$ ipython --no-banner

In [1]: import numpy as np

In [2]: np.set_printoptions(precision=1, suppress=True, linewidth=100, legacy="1.25")

In [3]: mat = np.loadtxt("run5.csv", delimiter=",")

In [4]: mat
Out[4]: 
array([[  5.,   6.,   7.,   8.,   9.,  10.,  11.,  12.,  13.,  14.],
       [ 15.,  16.,  17.,  18.,  19.,  20.,  21.,  22.,  23.,  24.],
       [ 25.,  26.,  27.,  28.,  29.,  30.,  31.,  32.,  33.,  34.],
       [ 35.,  36.,  37.,  38.,  39.,  40.,  41.,  42.,  43.,  44.],
       [ 45.,  46.,  47.,  48.,  49.,  50.,  51.,  52.,  53.,  54.],
       [ 55.,  56.,  57.,  58.,  59.,  60.,  61.,  62.,  63.,  64.],
       [ 65.,  66.,  67.,  68.,  69.,  70.,  71.,  72.,  73.,  74.],
       [ 75.,  76.,  77.,  78.,  79.,  80.,  81.,  82.,  83.,  84.],
       [ 85.,  86.,  87.,  88.,  89.,  90.,  91.,  92.,  93.,  94.],
       [ 95.,  96.,  97.,  98.,  99., 100., 101., 102., 103., 104.],
       [105., 106., 107., 108., 109., 110., 111., 112., 113., 114.],
       [115., 116., 117., 118., 119., 120., 121., 122., 123., 124.],
       [125., 126., 127., 128., 129., 130., 131., 132., 133., 134.],
       [135., 136., 137., 138., 139., 140., 141., 142., 143., 144.],
       [145., 146., 147., 148., 149., 150., 151., 152., 153., 154.]])

In [5]: def softmax(z):
   ...:     e = np.exp(z - z.max(axis=-1, keepdims=True))
   ...:     return e / e.sum(axis=-1, keepdims=True)
   ...: 

In [6]: np.round(softmax(mat[9]), 1) + 0
Out[6]: array([0. , 0. , 0. , 0. , 0. , 0. , 0. , 0.1, 0.2, 0.6])

In [7]: print(softmax(mat).sum(axis=1))
[1. 1. 1. 1. 1. 1. 1. 1. 1. 1. 1. 1. 1. 1. 1.]

In [8]: att = mat @ mat.T / np.sqrt(10)

In [9]: softmax(att).round(6).argmax(axis=1)
Out[9]: array([14, 14, 14, 14, 14, 14, 14, 14, 14, 14, 14, 14, 14, 14, 14])

In [10]: u, r1 = mat[0], mat[14]

In [11]: print(u @ r1)
14285.0

In [12]: p = (u @ r1) / (u @ u) * u

In [13]: np.linalg.matrix_rank(np.outer(u, r1))
Out[13]: 1

In [14]: round((r1 - p) @ u, 1)
Out[14]: -0.0

In [15]: print(np.abs(np.diag(np.linalg.qr(mat)[1])) > 1e-9)
[ True  True False False False False False False False False]

In [16]: np.unique(mat.round(6), axis=0).shape
Out[16]: (15, 10)

In [17]: mat @ np.linalg.pinv(mat) @ mat
Out[17]: 
array([[  5.,   6.,   7.,   8.,   9.,  10.,  11.,  12.,  13.,  14.],
       [ 15.,  16.,  17.,  18.,  19.,  20.,  21.,  22.,  23.,  24.],
       [ 25.,  26.,  27.,  28.,  29.,  30.,  31.,  32.,  33.,  34.],
       [ 35.,  36.,  37.,  38.,  39.,  40.,  41.,  42.,  43.,  44.],
       [ 45.,  46.,  47.,  48.,  49.,  50.,  51.,  52.,  53.,  54.],
       [ 55.,  56.,  57.,  58.,  59.,  60.,  61.,  62.,  63.,  64.],
       [ 65.,  66.,  67.,  68.,  69.,  70.,  71.,  72.,  73.,  74.],
       [ 75.,  76.,  77.,  78.,  79.,  80.,  81.,  82.,  83.,  84.],
       [ 85.,  86.,  87.,  88.,  89.,  90.,  91.,  92.,  93.,  94.],
       [ 95.,  96.,  97.,  98.,  99., 100., 101., 102., 103., 104.],
       [105., 106., 107., 108., 109., 110., 111., 112., 113., 114.],
       [115., 116., 117., 118., 119., 120., 121., 122., 123., 124.],
       [125., 126., 127., 128., 129., 130., 131., 132., 133., 134.],
       [135., 136., 137., 138., 139., 140., 141., 142., 143., 144.],
       [145., 146., 147., 148., 149., 150., 151., 152., 153., 154.]])
